$ python3 -q
>>> import numpy as np
>>> np.set_printoptions(precision=2, suppress=True, linewidth=100, sign=" ")
>>> def tidy(a):
...     return np.round(a, 2) + 0
... 
>>> rng = np.random.default_rng(466)
>>> z = rng.integers(0, 2, 5)
>>> feats = np.triu((z[:, None] == z) & (rng.random((5, 5)) < 0.8), 1).astype(int)
>>> feats += feats.T
>>> feats
array([[ 0,  0,  1,  0,  1],
       [ 0,  0,  0,  1,  0],
       [ 1,  0,  0,  0,  1],
       [ 0,  1,  0,  0,  0],
       [ 1,  0,  1,  0,  0]])
>>> z = rng.permutation(5)
>>> z
array([ 2,  0,  3,  1,  4])
>>> other = feats[z][:, z]
>>> np.trace(other)
np.int64(0)
>>> other
array([[ 0,  1,  0,  0,  1],
       [ 1,  0,  0,  0,  1],
       [ 0,  0,  0,  1,  0],
       [ 0,  0,  1,  0,  0],
       [ 1,  1,  0,  0,  0]])
>>> tidy(np.sort(np.abs(np.linalg.eigvals(other))))
array([ 1.,  1.,  1.,  1.,  2.])
>>> A = np.loadtxt("m.csv", delimiter=",")
>>> A
array([[-6.19,  8.71, -0.27],
       [ 3.03,  2.76, -1.05],
       [ 0.11, 15.6 , -1.7 ]])
>>> def softmax(z):
...     e = np.exp(z - z.max(axis=-1, keepdims=True))
...     return e / e.sum(axis=-1, keepdims=True)
... 
>>> tidy(softmax(A[2] + -1))
array([ 0.,  1.,  0.])
>>> tidy(softmax(A).sum(axis=1))
array([ 1.,  1.,  1.])
>>> tidy(softmax(10 * A[2]))
array([ 0.,  1.,  0.])
>>> scores = A @ A.T / np.sqrt(3)
>>> softmax(scores)[2] @ A
array([ 0.11, 15.6 , -1.7 ])
>>> Uu, sig, VT = np.linalg.svd(A)
>>> tidy(sig)
array([ 18.34,   6.47,   0.35])
>>> other = Uu[:, :2] @ np.diag(sig[:2]) @ VT[:2]
>>> tidy(np.abs(A - other).max())
np.float64(0.28)
>>> tidy(other)
array([[-6.17,  8.73, -0.13],
       [ 3.07,  2.79, -0.77],
       [ 0.09, 15.58, -1.83]])
>>> np.linalg.matrix_rank(A, rtol=0.05)
np.int64(2)
>>> r = np.linalg.matrix_rank(other)
>>> r
np.int64(2)
>>> N = np.linalg.svd(other)[2][r:].T
>>> [int(np.linalg.matrix_rank(other[:i])) for i in range(1, len(other) + 1)]
[1, 2, 2]
>>> tidy(N[:, 0] / N[np.abs(N[:, 0]).round(6).argmax(), 0])
array([ 0.14,  0.12,  1.  ])
>>> N.shape
(3, 1)
>>> K = np.loadtxt("test10.csv", delimiter=",")
>>> K
array([[ 27., -18.,   9.],
       [ 21., -14.,   7.],
       [ 24., -16.,   8.],
       [ 27., -18.,   9.]])
>>> # rank 1
>>> tidy(softmax(10 * K[1]))
array([ 1.,  0.,  0.])
>>> scores = K @ K.T / np.sqrt(3)
>>> tidy(softmax(scores + np.triu(np.full(scores.shape, -np.inf), 1)))
array([[ 1. ,  0. ,  0. ,  0. ],
       [ 1. ,  0. ,  0. ,  0. ],
       [ 1. ,  0. ,  0. ,  0. ],
       [ 0.5,  0. ,  0. ,  0.5]])
>>> softmax(scores).round(6).argmax(axis=1)
array([ 0,  0,  0,  0])
>>> r = np.linalg.matrix_rank(K)
>>> r
np.int64(1)
>>> N = np.linalg.svd(K)[2][r:].T
>>> [int(np.linalg.matrix_rank(K[:, :j + 1])) for j in range(3)]
[1, 1, 1]
>>> np.linalg.matrix_rank(K.T @ K), np.linalg.matrix_rank(K @ K.T)
(np.int64(1), np.int64(1))
>>> tidy(np.trace(np.linalg.pinv(K) @ K))
np.float64(1.0)
>>> np.allclose(K[:-1].T @ np.linalg.lstsq(K[:-1].T, K[-1])[0], K[-1])
True
>>> Uu, sig, VT = np.linalg.svd(K)
>>> np.argmax(sig[:-1] / (sig[1:] + 1e-6)) + 1
np.int64(1)
>>> other = Uu[:, :1] @ np.diag(sig[:1]) @ VT[:1]
>>> np.linalg.matrix_rank(other)
np.int64(1)
>>> T = np.stack([K, 5 * K, K[::-1]])
>>> T.sum(axis=0)
array([[ 189., -126.,   63.],
       [ 150., -100.,   50.],
       [ 165., -110.,   55.],
       [ 189., -126.,   63.]])
>>> (T @ K.T).shape
(3, 4, 4)
>>> np.linalg.matrix_rank(T.reshape(3, -1))
np.int64(2)
>>> z = rng.integers(0, 3, 5)
>>> m1 = (z[:, None] == z) * -1 + np.eye(5)
>>> m1
array([[ 0.,  0.,  0., -1.,  0.],
       [ 0.,  0., -1.,  0., -1.],
       [ 0., -1.,  0.,  0., -1.],
       [-1.,  0.,  0.,  0.,  0.],
       [ 0., -1., -1.,  0.,  0.]])
>>> tidy(np.poly(m1))
array([ 1.,  0., -4.,  2.,  3., -2.])
>>> np.einsum("ii->", m1)
np.float64(0.0)
>>> tidy(np.linalg.det(m1[::-1]))
np.float64(2.0)
>>> np.kron(np.eye(2, dtype=int), m1)
array([[ 0.,  0.,  0., -1.,  0.,  0.,  0.,  0., -0.,  0.],
       [ 0.,  0., -1.,  0., -1.,  0.,  0., -0.,  0., -0.],
       [ 0., -1.,  0.,  0., -1.,  0., -0.,  0.,  0., -0.],
       [-1.,  0.,  0.,  0.,  0., -0.,  0.,  0.,  0.,  0.],
       [ 0., -1., -1.,  0.,  0.,  0., -0., -0.,  0.,  0.],
       [ 0.,  0.,  0., -0.,  0.,  0.,  0.,  0., -1.,  0.],
       [ 0.,  0., -0.,  0., -0.,  0.,  0., -1.,  0., -1.],
       [ 0., -0.,  0.,  0., -0.,  0., -1.,  0.,  0., -1.],
       [-0.,  0.,  0.,  0.,  0., -1.,  0.,  0.,  0.,  0.],
       [ 0., -0., -0.,  0.,  0.,  0., -1., -1.,  0.,  0.]])
>>> np.all(np.linalg.eigvalsh(m1) > 0)
np.False_
>>> [round(float(np.linalg.det(m1[:i, :i])), 2) + 0 for i in range(1, 6)]
[0.0, 0.0, 0.0, 1.0, 2.0]
>>> tidy(np.linalg.eigvalsh(m1).min())
np.float64(-2.0)
>>> z = rng.permutation(5)
>>> z
array([ 3,  2,  4,  1,  0])
>>> other = m1[z][:, z]
>>> np.allclose(other, m1)
False
>>> tidy(np.sort(np.abs(np.linalg.eigvals(other))))
array([ 1.,  1.,  1.,  1.,  2.])
>>> f = np.array([1, -2, -1, 2, -1])
>>> other = m1 + np.outer(f, np.eye(5)[4])
>>> np.linalg.matrix_rank(other - m1)
np.int64(1)
>>> other
array([[ 0.,  0.,  0., -1.,  1.],
       [ 0.,  0., -1.,  0., -3.],
       [ 0., -1.,  0.,  0., -2.],
       [-1.,  0.,  0.,  0.,  2.],
       [ 0., -1., -1.,  0., -1.]])
>>> P = np.triu(np.array([[3, -1, -2, -1, 3],
...     [1, 2, 2, 3, -1],
...     [2, -3, -1, -2, 2],
...     [-2, -1, 3, 1, -1],
...     [-1, 3, -1, 0, 3]]), 1) + np.eye(5)
>>> other = P @ m1 @ np.linalg.inv(P)
>>> other
array([[ 1.,  0.,  0.,  0.,  0.],
       [-3., -4.,  2., 13., 11.],
       [ 2., -1.,  4., 13., -3.],
       [-1.,  0., -1., -3.,  2.],
       [ 0., -1.,  1.,  5.,  2.]])
>>> np.trace(other), np.trace(m1)
(np.float64(0.0), np.float64(0.0))
>>> P @ m1 - m1 @ P
array([[ 1., -1., -2.,  0.,  2.],
       [-3., -1.,  1., -2.,  0.],
       [ 2., -2.,  0.,  3., -1.],
       [ 0.,  0., -1., -1.,  3.],
       [ 0.,  0.,  2.,  1.,  1.]])
>>> E = np.load("sample17.npy")
>>> tidy(E)
array([[-0.64,  0.55,  0.55],
       [ 0.55,  0.82, -0.18],
       [ 0.55, -0.18,  0.82]])
>>> tidy(np.linalg.eigvals(E).sum().real)
np.float64(1.0)
>>> [round(float(np.linalg.det(E[:i, :i])), 2) + 0 for i in range(1, 4)]
[-0.64, -0.82, -1.0]
>>> np.all(np.linalg.eigvalsh(E) > 0)
np.False_
>>> mat = np.abs(np.array([[4, 0, 5, -4], [1, -5, 0, 4], [-3, -2, 5, -3], [2, 3, -5, 5]])) + np.eye(4)
>>> mat = mat / mat.sum(axis=1, keepdims=True)
>>> tidy(mat)
array([[ 0.36,  0.  ,  0.36,  0.29],
       [ 0.09,  0.55,  0.  ,  0.36],
       [ 0.21,  0.14,  0.43,  0.21],
       [ 0.12,  0.19,  0.31,  0.38]])
>>> z = rng.permutation(4)
>>> z
array([ 3,  2,  0,  1])
>>> other = mat[z][:, z]
>>> tidy(other)
array([[ 0.38,  0.31,  0.12,  0.19],
       [ 0.21,  0.43,  0.21,  0.14],
       [ 0.29,  0.36,  0.36,  0.  ],
       [ 0.36,  0.  ,  0.09,  0.55]])
>>> tidy(np.linalg.det(other)), tidy(np.linalg.det(mat[z]))
(np.float64(0.01), np.float64(-0.01))
>>> tidy(np.sort(np.abs(np.linalg.eigvals(other))))
array([ 0.14,  0.14,  0.48,  1.  ])
>>> tidy(np.diag(other))
array([ 0.38,  0.43,  0.36,  0.55])
>>> tidy(np.trace(other))
np.float64(1.71)
>>> Uu, sig, VT = np.linalg.svd(mat, full_matrices=False)
>>> Uu.shape, sig.shape, VT.shape
((4, 4), (4,), (4, 4))
>>> tidy(Uu.T @ Uu)
array([[ 1.,  0.,  0.,  0.],
       [ 0.,  1.,  0.,  0.],
       [ 0.,  0.,  1.,  0.],
       [ 0.,  0.,  0.,  1.]])
>>> tidy(Uu.T @ mat @ VT.T)
array([[ 1.02,  0.  ,  0.  ,  0.  ],
       [ 0.  ,  0.54,  0.  ,  0.  ],
       [ 0.  ,  0.  ,  0.15,  0.  ],
       [ 0.  ,  0.  ,  0.  ,  0.11]])
>>> np.abs(Uu[:, 0]).round(6).argmax()
np.int64(3)
>>> tidy(np.sqrt((sig ** 2).sum())), tidy(np.linalg.norm(mat))
(np.float64(1.17), np.float64(1.17))
>>> tidy(np.kron(np.eye(2, dtype=int), mat))
array([[ 0.36,  0.  ,  0.36,  0.29,  0.  ,  0.  ,  0.  ,  0.  ],
       [ 0.09,  0.55,  0.  ,  0.36,  0.  ,  0.  ,  0.  ,  0.  ],
       [ 0.21,  0.14,  0.43,  0.21,  0.  ,  0.  ,  0.  ,  0.  ],
       [ 0.12,  0.19,  0.31,  0.38,  0.  ,  0.  ,  0.  ,  0.  ],
       [ 0.  ,  0.  ,  0.  ,  0.  ,  0.36,  0.  ,  0.36,  0.29],
       [ 0.  ,  0.  ,  0.  ,  0.  ,  0.09,  0.55,  0.  ,  0.36],
       [ 0.  ,  0.  ,  0.  ,  0.  ,  0.21,  0.14,  0.43,  0.21],
       [ 0.  ,  0.  ,  0.  ,  0.  ,  0.12,  0.19,  0.31,  0.38]])
>>> tidy(np.linalg.eigvals(mat))
array([ 1.  +0.j  ,  0.48+0.j  ,  0.11+0.09j,  0.11-0.09j])
>>> tidy(np.einsum("ij,ji->", mat, mat))
np.float64(1.24)
>>> ang = np.radians(36)
>>> r_ = np.eye(4)
>>> r_[0, 0] = r_[3, 3] = np.cos(ang)
>>> r_[0, 3], r_[3, 0] = -np.sin(ang), np.sin(ang)
>>> tidy(r_)
array([[ 0.81,  0.  ,  0.  , -0.59],
       [ 0.  ,  1.  ,  0.  ,  0.  ],
       [ 0.  ,  0.  ,  1.  ,  0.  ],
       [ 0.59,  0.  ,  0.  ,  0.81]])
>>> other = mat @ r_.T
>>> tidy(other)
array([[ 0.12,  0.  ,  0.36,  0.44],
       [-0.14,  0.55,  0.  ,  0.35],
       [ 0.05,  0.14,  0.43,  0.3 ],
       [-0.12,  0.19,  0.31,  0.38]])
>>> tidy(np.einsum("ij,ji->", A, A))
np.float64(68.79)
>>> tidy(np.linalg.det(2 * A)), tidy(np.linalg.det(A))
(np.float64(-329.36), np.float64(-41.17))
>>> tidy(np.linalg.det(A.T))
np.float64(-41.17)
>>> tidy(np.linalg.det(A[::-1]))
np.float64(41.17)
>>> J = np.array([[3, 0, 3, 0, 3, 0],
...     [2, 0, 2, 0, 2, 0],
...     [2, 1, 2, 1, 2, 1],
...     [3, 0, 3, 0, 3, 0],
...     [2, 0, 2, 0, 2, 0],
...     [2, 1, 2, 1, 2, 1]])
>>> J
array([[ 3,  0,  3,  0,  3,  0],
       [ 2,  0,  2,  0,  2,  0],
       [ 2,  1,  2,  1,  2,  1],
       [ 3,  0,  3,  0,  3,  0],
       [ 2,  0,  2,  0,  2,  0],
       [ 2,  1,  2,  1,  2,  1]])
>>> f, v = J[2], J[3]
>>> f @ f
np.int64(15)
>>> f @ v
np.int64(18)
>>> pr = (f @ v) / (f @ f) * f
>>> tidy((v - pr) @ f)
np.float64(0.0)
>>> Uu, sig, VT = np.linalg.svd(J)
>>> vecs = VT[:(sig > 1e-8).sum()]
>>> x = J[2] + -3 * J[4] + rng.integers(2) * np.eye(6)[3]
>>> x
array([-4.,  1., -4.,  2., -4.,  1.])
>>> tidy(np.linalg.norm(x - vecs.T @ vecs @ x))
np.float64(0.82)
>>> tidy(vecs.T @ vecs)
array([[ 0.33,  0.  ,  0.33,  0.  ,  0.33,  0.  ],
       [ 0.  ,  0.33,  0.  ,  0.33,  0.  ,  0.33],
       [ 0.33,  0.  ,  0.33,  0.  ,  0.33,  0.  ],
       [ 0.  ,  0.33,  0.  ,  0.33,  0.  ,  0.33],
       [ 0.33,  0.  ,  0.33,  0.  ,  0.33,  0.  ],
       [ 0.  ,  0.33,  0.  ,  0.33,  0.  ,  0.33]])
>>> np.linalg.matrix_rank(np.vstack([J, x]))
np.int64(3)
>>> tidy(np.diag(vecs.T @ vecs))
array([ 0.33,  0.33,  0.33,  0.33,  0.33,  0.33])
>>> r = np.linalg.matrix_rank(J)
>>> r
np.int64(2)
>>> N = np.linalg.svd(J)[2][r:].T
>>> [int(np.linalg.matrix_rank(J[:i])) for i in range(1, len(J) + 1)]
[1, 1, 2, 2, 2, 2]
>>> data = np.load("arr.npy")
>>> data
array([[ 4, -1],
       [-1, -3]])
>>> f = np.array([8, -4])
>>> other = data + np.outer(f, np.eye(2)[1])
>>> other
array([[ 4.,  7.],
       [-1., -7.]])
>>> ev, vecs = np.linalg.eig(other)
>>> np.prod(ev)
np.float64(-21.0)
>>> tidy(np.sort(np.linalg.eigvals(other @ other)))
array([ 11.03,  39.97])
>>> tidy(np.sort(np.linalg.eigvals(other.T)))
array([-6.32,  3.32])
>>> ev, vecs = np.linalg.eigh(data)
>>> tidy(np.linalg.eigvalsh(data + -3 * np.eye(2)))
array([-6.14,  1.14])
>>> tidy(np.linalg.svd(data, compute_uv=False))
array([ 4.14,  3.14])
